$ python -q
>>> import numpy as np
>>> np.set_printoptions(precision=4, suppress=True, linewidth=160, floatmode="fixed")
>>> A = np.loadtxt("case7.csv", delimiter=",")
>>> A
array([[-3.0000, -2.0000, -1.0000,  0.0000,  1.0000,  2.0000,  3.0000],
       [ 4.0000,  5.0000,  6.0000,  7.0000,  8.0000,  9.0000, 10.0000],
       [11.0000, 12.0000, 13.0000, 14.0000, 15.0000, 16.0000, 17.0000],
       [18.0000, 19.0000, 20.0000, 21.0000, 22.0000, 23.0000, 24.0000],
       [25.0000, 26.0000, 27.0000, 28.0000, 29.0000, 30.0000, 31.0000],
       [32.0000, 33.0000, 34.0000, 35.0000, 36.0000, 37.0000, 38.0000],
       [39.0000, 40.0000, 41.0000, 42.0000, 43.0000, 44.0000, 45.0000],
       [46.0000, 47.0000, 48.0000, 49.0000, 50.0000, 51.0000, 52.0000],
       [53.0000, 54.0000, 55.0000, 56.0000, 57.0000, 58.0000, 59.0000],
       [60.0000, 61.0000, 62.0000, 63.0000, 64.0000, 65.0000, 66.0000],
       [67.0000, 68.0000, 69.0000, 70.0000, 71.0000, 72.0000, 73.0000],
       [74.0000, 75.0000, 76.0000, 77.0000, 78.0000, 79.0000, 80.0000]])
>>> print(np.round(np.linalg.norm(A, 2), 4))
416.8923
>>> print(np.linalg.norm(A, axis=1))
[  5.2915  19.2614  37.4166  55.8122  74.2698  92.7524 111.2475 129.7498 148.2565 166.7663 185.2782 203.7916]
>>> round(float(np.linalg.norm(A) ** 2 / np.linalg.norm(A, 2) ** 2), 4)
1.0005
>>> round(float(np.linalg.norm(A, 1)), 4), np.round(np.linalg.norm(A, np.inf), 4)
(498.0, np.float64(539.0))
>>> other = A / np.sqrt((A ** 2).mean(axis=1, keepdims=True))
>>> print(np.linalg.matrix_rank(other) == np.linalg.matrix_rank(A))
True
>>> other[4]
array([0.8906, 0.9262, 0.9618, 0.9975, 1.0331, 1.0687, 1.1043])
>>> A @ A
Traceback (most recent call last):
  File "<python-input-11>", line 1, in <module>
    A @ A
    ~~^~~
ValueError: matmul: Input operand 1 has a mismatch in its core dimension 0, with gufunc signature (n?,k),(k,m?)->(n?,m?) (size 12 is different from 7)
>>> G = A.T @ A
>>> np.allclose(G, G.T)
True
>>> np.diag(G)
array([22130.0000, 22994.0000, 23882.0000, 24794.0000, 25730.0000, 26690.0000, 27674.0000])
>>> G
array([[22130.0000, 22556.0000, 22982.0000, 23408.0000, 23834.0000, 24260.0000, 24686.0000],
       [22556.0000, 22994.0000, 23432.0000, 23870.0000, 24308.0000, 24746.0000, 25184.0000],
       [22982.0000, 23432.0000, 23882.0000, 24332.0000, 24782.0000, 25232.0000, 25682.0000],
       [23408.0000, 23870.0000, 24332.0000, 24794.0000, 25256.0000, 25718.0000, 26180.0000],
       [23834.0000, 24308.0000, 24782.0000, 25256.0000, 25730.0000, 26204.0000, 26678.0000],
       [24260.0000, 24746.0000, 25232.0000, 25718.0000, 26204.0000, 26690.0000, 27176.0000],
       [24686.0000, 25184.0000, 25682.0000, 26180.0000, 26678.0000, 27176.0000, 27674.0000]])
>>> np.round(np.linalg.eigvalsh(G)[::-1], 4) + 0
array([173799.1752,     94.8248,      0.0000,      0.0000,      0.0000,      0.0000,      0.0000])
>>> np.linalg.matrix_rank(G)
np.int64(2)
>>> print((A @ A.T).shape)
(12, 12)
>>> other = G[0, 0] * G[1:] - np.outer(G[1:, 0], G[0])
>>> other
array([[      0.0000,   84084.0000,  168168.0000,  252252.0000,  336336.0000,  420420.0000,  504504.0000],
       [      0.0000,  168168.0000,  336336.0000,  504504.0000,  672672.0000,  840840.0000, 1009008.0000],
       [      0.0000,  252252.0000,  504504.0000,  756756.0000, 1009008.0000, 1261260.0000, 1513512.0000],
       [      0.0000,  336336.0000,  672672.0000, 1009008.0000, 1345344.0000, 1681680.0000, 2018016.0000],
       [      0.0000,  420420.0000,  840840.0000, 1261260.0000, 1681680.0000, 2102100.0000, 2522520.0000],
       [      0.0000,  504504.0000, 1009008.0000, 1513512.0000, 2018016.0000, 2522520.0000, 3027024.0000]])
>>> np.flatnonzero(~other.round(6).any(axis=1))
array([], dtype=int64)
>>> G[:, 0] / G[0, 0]
array([1.0000, 1.0192, 1.0385, 1.0577, 1.0770, 1.0962, 1.1155])
>>> np.linalg.lstsq(other[:-1].T, other[-1])[2]
np.int32(1)
>>> np.unique(other.round(6), axis=0).shape
(6, 7)
>>> np.allclose(other[:-1].T @ np.linalg.lstsq(other[:-1].T, other[-1])[0], other[-1])
True
>>> J = np.load("w.npy")
>>> J
array([[0, 0, 0, 0, 0, 0, 0],
       [4, 2, 0, 0, 0, 0, 0],
       [4, 2, 1, 0, 0, 0, 0],
       [5, 4, 4, 1, 0, 0, 0],
       [3, 2, 4, 5, 1, 0, 0],
       [2, 4, 1, 2, 3, 0, 0],
       [4, 0, 5, 1, 0, 4, 1]])
>>> np.linalg.norm(J, axis=1)
array([0.0000, 4.4721, 4.5826, 7.6158, 7.4162, 5.8310, 7.6811])
>>> round(np.linalg.norm(J[4] - J[0]), 4)
np.float64(7.4162)
>>> print(round(np.linalg.norm(J, "nuc"), 4))
28.5841
>>> np.round(np.linalg.norm(J, 1), 4), np.round(np.linalg.norm(J, np.inf), 4)
(np.float64(22.0), np.float64(15.0))
